% python3 -q
>>> import numpy as np
>>> from numpy import linalg as LA
>>> np.set_printoptions(precision=2, suppress=True, linewidth=140, sign=" ")
>>> rd = lambda a: np.round(a, 2) + 0
>>> m1 = np.load("data.npy")
>>> print(m1)
[[ 0  0  0  0  0  0  1  0  0  0  0  0]
 [ 0  0  0  0  0  0  0  0  0  0  1  0]
 [ 0  0  0  1  0  0  0  0  0  0  0  0]
 [ 0  0  1  0  0  0  0  0  0  0  0  0]
 [ 0  0  0  0  0  1  0  0  0  0  0  0]
 [ 0  0  0  0  0  0  0  0  0  1  0  0]
 [ 0  0  0  0  0  0  0  0  1  0  0  0]
 [ 0  0  0  0  1  0  0  0  0  0  0  0]
 [ 0  1  0  0  0  0  0  0  0  0  0  0]
 [ 0  0  0  0  0  0  0  0  0  0  0  1]
 [ 0  0  0  0  0  0  0  1  0  0  0  0]
 [ 1  0  0  0  0  0  0  0  0  0  0  0]]
>>> print(rd(np.sort(np.abs(LA.eigvals(m1)))[::-1]))
[ 1.  1.  1.  1.  1.  1.  1.  1.  1.  1.  1.  1.]
>>> p = np.eye(12)[2]
>>> for _ in range(4):
...     p = p @ m1
...     print(p.round(2))
... 
[ 0.  0.  0.  1.  0.  0.  0.  0.  0.  0.  0.  0.]
[ 0.  0.  1.  0.  0.  0.  0.  0.  0.  0.  0.  0.]
[ 0.  0.  0.  1.  0.  0.  0.  0.  0.  0.  0.  0.]
[ 0.  0.  1.  0.  0.  0.  0.  0.  0.  0.  0.  0.]
>>> x0 = np.array([0, 2, 1, 1, -2, 0, 1, 1, 2, -1, -2, -1])
>>> target = m1 @ x0
>>> c, lr = np.zeros(12), 1 / LA.norm(m1, 2) ** 2
>>> for i in range(50):
...     c -= lr * m1.T @ (m1 @ c - target)
...     if i % 10 == 0: print(i, round(LA.norm(m1 @ c - target), 2))
... 
0 0.0
10 0.0
20 0.0
30 0.0
40 0.0
>>> print(rd(LA.cond(m1)))
1.0
>>> print(c)
[ 0.  2.  1.  1. -2.  0.  1.  1.  2. -1. -2. -1.]
